% python3 -q
>>> import numpy as np
>>> np.set_printoptions(precision=3, suppress=True, linewidth=160, floatmode="fixed")
>>> out = np.array([[1, 1], [1, -1]])
>>> rng = np.random.default_rng(4012)
>>> E = np.kron(out, np.kron(out, out))[rng.permutation(8)][:5]
>>> E
array([[ 1, -1, -1,  1,  1, -1, -1,  1],
       [ 1, -1, -1,  1, -1,  1,  1, -1],
       [ 1,  1, -1, -1, -1, -1,  1,  1],
       [ 1,  1, -1, -1,  1,  1, -1, -1],
       [ 1, -1,  1, -1, -1,  1, -1,  1]])
>>> def softmax(z):
...     e = np.exp(z - z.max(axis=-1, keepdims=True))
...     return e / e.sum(axis=-1, keepdims=True)
... 
>>> print(np.round(softmax(10 * E[1]), 3) + 0)
[0.250 0.000 0.000 0.250 0.000 0.250 0.250 0.000]
>>> softmax(E).sum(axis=1)
array([1.000, 1.000, 1.000, 1.000, 1.000])
>>> att = E @ E.T / np.sqrt(8)
>>> softmax(att).round(6).argmax(axis=1)
array([0, 1, 2, 3, 4])
>>> softmax(att)
array([[0.809, 0.048, 0.048, 0.048, 0.048],
       [0.048, 0.809, 0.048, 0.048, 0.048],
       [0.048, 0.048, 0.809, 0.048, 0.048],
       [0.048, 0.048, 0.048, 0.809, 0.048],
       [0.048, 0.048, 0.048, 0.048, 0.809]])
>>> M = np.load("layer19.npy")
>>> M
array([[ 0, -2,  4,  0,  1, -1,  2],
       [-2,  4, -2, -3,  2, -1,  1],
       [ 4, -2, -4,  0,  2,  1, -2],
       [ 0, -3,  0,  2, -2,  3, -2],
       [ 1,  2,  2, -2,  4,  2, -2],
       [-1, -1,  1,  3,  2,  2, -3],
       [ 2,  1, -2, -2, -2, -3,  2]])
>>> [round(float(np.linalg.det(M[:i, :i])), 2) + 0 for i in range(1, 8)]
[0.0, -4.0, -16.0, 112.0, 116.0, -4489.0, 3224.0]
>>> np.all(np.linalg.eigvalsh(M) > 0)
np.False_
>>> m1 = (rng.random((13, 13)) < 0.3) + np.eye(13)
>>> m1 /= m1.sum(axis=1, keepdims=True)
>>> m1
array([[0.250, 0.000, 0.000, 0.250, 0.000, 0.000, 0.250, 0.000, 0.000, 0.000, 0.000, 0.000, 0.250],
       [0.000, 0.167, 0.167, 0.000, 0.000, 0.167, 0.000, 0.000, 0.000, 0.000, 0.167, 0.167, 0.167],
       [0.143, 0.000, 0.286, 0.143, 0.000, 0.000, 0.143, 0.000, 0.000, 0.000, 0.143, 0.143, 0.000],
       [0.000, 0.000, 0.000, 0.333, 0.000, 0.000, 0.000, 0.333, 0.000, 0.000, 0.333, 0.000, 0.000],
       [0.000, 0.000, 0.000, 0.000, 0.200, 0.000, 0.200, 0.000, 0.200, 0.000, 0.200, 0.000, 0.200],
       [0.200, 0.000, 0.000, 0.000, 0.000, 0.400, 0.000, 0.000, 0.200, 0.000, 0.000, 0.000, 0.200],
       [0.143, 0.000, 0.143, 0.000, 0.000, 0.143, 0.143, 0.000, 0.143, 0.143, 0.000, 0.000, 0.143],
       [0.000, 0.333, 0.000, 0.000, 0.000, 0.333, 0.000, 0.333, 0.000, 0.000, 0.000, 0.000, 0.000],
       [0.000, 0.000, 0.000, 0.000, 0.000, 0.000, 0.000, 0.000, 0.667, 0.000, 0.333, 0.000, 0.000],
       [0.250, 0.000, 0.000, 0.000, 0.000, 0.000, 0.000, 0.000, 0.250, 0.250, 0.250, 0.000, 0.000],
       [0.000, 0.000, 0.000, 0.000, 0.000, 0.000, 0.250, 0.250, 0.250, 0.000, 0.250, 0.000, 0.000],
       [0.000, 0.000, 0.250, 0.000, 0.000, 0.000, 0.250, 0.000, 0.000, 0.000, 0.000, 0.250, 0.250],
       [0.000, 0.200, 0.000, 0.000, 0.000, 0.000, 0.000, 0.200, 0.200, 0.200, 0.000, 0.000, 0.200]])
>>> out = m1 / np.linalg.norm(m1, axis=1, keepdims=True)
>>> G = out @ out.T
>>> print(np.argwhere(np.triu(np.abs(G) > 0.95, 1)))
[]
>>> G[9]
array([0.250, 0.204, 0.333, 0.289, 0.447, 0.378, 0.567, 0.000, 0.671, 1.000, 0.500, 0.000, 0.447])
>>> q, r_ = np.linalg.qr(m1)
>>> print(np.allclose(r_.T @ r_, m1.T @ m1))
True
>>> print(np.round(np.trace(q @ q.T), 3))
13.0
>>> q.shape, r_.shape
((13, 13), (13, 13))
>>> t = np.radians(135)
>>> r_ = np.eye(13)
>>> r_[12, 12] = r_[9, 9] = np.cos(t)
>>> r_[12, 9], r_[9, 12] = -np.sin(t), np.sin(t)
>>> out = m1 @ r_.T
>>> np.allclose(m1 @ m1.T, out @ out.T)
True
>>> np.abs(out - m1).max(axis=0)
array([0.000, 0.000, 0.000, 0.000, 0.000, 0.000, 0.000, 0.000, 0.000, 0.427, 0.000, 0.000, 0.483])
>>> F = np.diag(10 * np.array([1, -1, -2, 5])) + np.array([[-9, -9, -2, 9], [-8, -3, 5, 2], [9, 8, 1, -2], [8, -4, -1, -3]])
>>> print(F)
[[  1  -9  -2   9]
 [ -8 -13   5   2]
 [  9   8 -19  -2]
 [  8  -4  -1  47]]
>>> q = F.astype(float).copy()
>>> for j in range(4):
...     q[:, j] -= q[:, :j] @ (q[:, :j].T @ q[:, j])
...     q[:, j] /= np.linalg.norm(q[:, j])
... 
>>> np.round(q.T @ F, 3) + 0
array([[ 14.491,   9.316, -15.250,  24.221],
       [  0.000,  15.595,  -3.394, -34.410],
       [  0.000,   0.000,  12.120,  19.438],
       [  0.000,   0.000,   0.000,  12.223]])
>>> q, r_ = np.linalg.qr(F)
>>> np.round(q.T @ q, 3) + 0
array([[1.000, 0.000, 0.000, 0.000],
       [0.000, 1.000, 0.000, 0.000],
       [0.000, 0.000, 1.000, 0.000],
       [0.000, 0.000, 0.000, 1.000]])
>>> q.shape, r_.shape
((4, 4), (4, 4))
>>> np.trace(q @ q.T)
np.float64(4.0)
>>> print(np.allclose(r_.T @ r_, F.T @ F))
True
>>> q @ r_
array([[  1.000,  -9.000,  -2.000,   9.000],
       [ -8.000, -13.000,   5.000,   2.000],
       [  9.000,   8.000, -19.000,  -2.000],
       [  8.000,  -4.000,  -1.000,  47.000]])
>>> np.allclose(F, F.T)
False
>>> np.trace(F)
np.int64(16)
>>> out = F / np.linalg.norm(F, axis=1, keepdims=True)
>>> G = out @ out.T
>>> G
array([[ 1.000,  0.559, -0.147,  0.758],
       [ 0.559,  1.000, -0.752,  0.099],
       [-0.147, -0.752,  1.000, -0.032],
       [ 0.758,  0.099, -0.032,  1.000]])
>>> print(np.argwhere(np.triu(np.abs(G) > 0.95, 1)))
[]
>>> G[0]
array([ 1.000,  0.559, -0.147,  0.758])
>>> print((G - 2 * np.eye(4)).round(6).argmax(axis=1))
[3 0 3 0]
>>> vec = np.array([2, 1, 0, 0, 1, 1, 1, 2, 1, 1, 1, 0, 1])
>>> target = m1 @ vec
>>> target
array([1.000, 0.667, 0.571, 1.000, 1.000, 1.200, 1.000, 1.333, 1.000, 1.250, 1.250, 0.500, 1.200])
>>> np.round(np.linalg.solve(m1, -3 * target), 3) + 0
array([-6.000, -3.000,  0.000,  0.000, -3.000, -3.000, -3.000, -6.000, -3.000, -3.000, -3.000,  0.000, -3.000])
>>> X = np.load("case2.npy")
>>> X
array([[ 1,  0,  0,  0],
       [ 0, -2,  0,  0],
       [ 0,  0, -1,  0],
       [ 0,  0,  0,  2]])
>>> out = np.linalg.inv(X)
>>> print(round(np.linalg.slogdet(X)[0], 3))
1.0
>>> np.round(np.linalg.det(X) * np.linalg.det(out), 3)
np.float64(1.0)
>>> np.linalg.inv(out)
array([[ 1.000,  0.000,  0.000,  0.000],
       [-0.000, -2.000, -0.000, -0.000],
       [-0.000, -0.000, -1.000, -0.000],
       [ 0.000,  0.000,  0.000,  2.000]])
